$ ipython --no-banner

In [1]: import numpy as np

In [2]: np.set_printoptions(suppress=True, linewidth=100)

In [3]: X = np.array([[5.0, 1.0, 0.0], [0.0, 5.0, 1.0], [0.0, 0.0, 5.0]])

In [4]: np.prod(np.diag(X)), np.round(np.linalg.det(X), 1)
Out[4]: (np.float64(125.0), np.float64(125.0))

In [5]: np.round(np.sort(np.linalg.eigvals(X)), 1)
Out[5]: array([5., 5., 5.])

In [6]: np.round(np.linalg.matrix_power(X - np.diag(np.diag(X)), 3), 1)
Out[6]: 
array([[0., 0., 0.],
       [0., 0., 0.],
       [0., 0., 0.]])

In [7]: X @ X
Out[7]: 
array([[25., 10.,  1.],
       [ 0., 25., 10.],
       [ 0.,  0., 25.]])

In [8]: np.linalg.matrix_rank(X - X[0, 0] * np.eye(3))
Out[8]: np.int64(2)

In [9]: (X - X.T) / 2
Out[9]: 
array([[ 0. ,  0.5,  0. ],
       [-0.5,  0. ,  0.5],
       [ 0. , -0.5,  0. ]])

In [10]: X @ X
Out[10]: 
array([[25., 10.,  1.],
       [ 0., 25., 10.],
       [ 0.,  0., 25.]])

In [11]: t3 = np.stack([X, 5 * X, X[::-1]])

In [12]: t3.sum(axis=0)
Out[12]: 
array([[30.,  6.,  5.],
       [ 0., 35.,  7.],
       [ 5.,  1., 30.]])

In [13]: np.linalg.matrix_rank(t3)
Out[13]: array([3, 3, 3])

In [14]: t3.shape
Out[14]: (3, 3, 3)

In [15]: vals, vecs = np.linalg.eig(X)

In [16]: np.round(np.sort(np.linalg.eigvals(X @ X)), 1)
Out[16]: array([25., 25., 25.])

In [17]: X @ vecs[:, 0] - vals[0] * vecs[:, 0]
Out[17]: array([0., 0., 0.])

In [18]: vals
Out[18]: array([5., 5., 5.])

In [19]: arr = np.loadtxt("data.csv", delimiter=",")

In [20]: arr.round(1)
Out[20]: 
array([[-0.4, -0.9,  0.2],
       [ 0.8, -0.2,  0.6],
       [-0.5,  0.4,  0.8]])

In [21]: np.round(np.linalg.eigvals(arr).sum().real, 1)
Out[21]: np.float64(0.2)

In [22]: np.round(np.linalg.det(arr.T), 1)
Out[22]: np.float64(1.0)

In [23]: data = np.array([[1, -2, 1, -2, 1, -2],
    ...:     [-1, -1, -1, -1, -1, -1],
    ...:     [0, 0, 0, 0, 0, 0],
    ...:     [1, -2, 1, -2, 1, -2],
    ...:     [-1, -1, -1, -1, -1, -1],
    ...:     [0, 0, 0, 0, 0, 0]])

In [24]: rng = np.random.default_rng(86237)

In [25]: z = rng.permutation(6)

In [26]: z
Out[26]: array([2, 3, 1, 0, 4, 5])

In [27]: other = data[z][:, z]

In [28]: np.round(np.sort(np.abs(np.linalg.eigvals(other))), 1) + 0
Out[28]: array([0., 0., 0., 0., 0., 3.])

In [29]: np.trace(other)
Out[29]: np.int64(-3)

In [30]: np.allclose(other, data)
Out[30]: False

In [31]: other
Out[31]: 
array([[ 0,  0,  0,  0,  0,  0],
       [ 1, -2, -2,  1,  1, -2],
       [-1, -1, -1, -1, -1, -1],
       [ 1, -2, -2,  1,  1, -2],
       [-1, -1, -1, -1, -1, -1],
       [ 0,  0,  0,  0,  0,  0]])
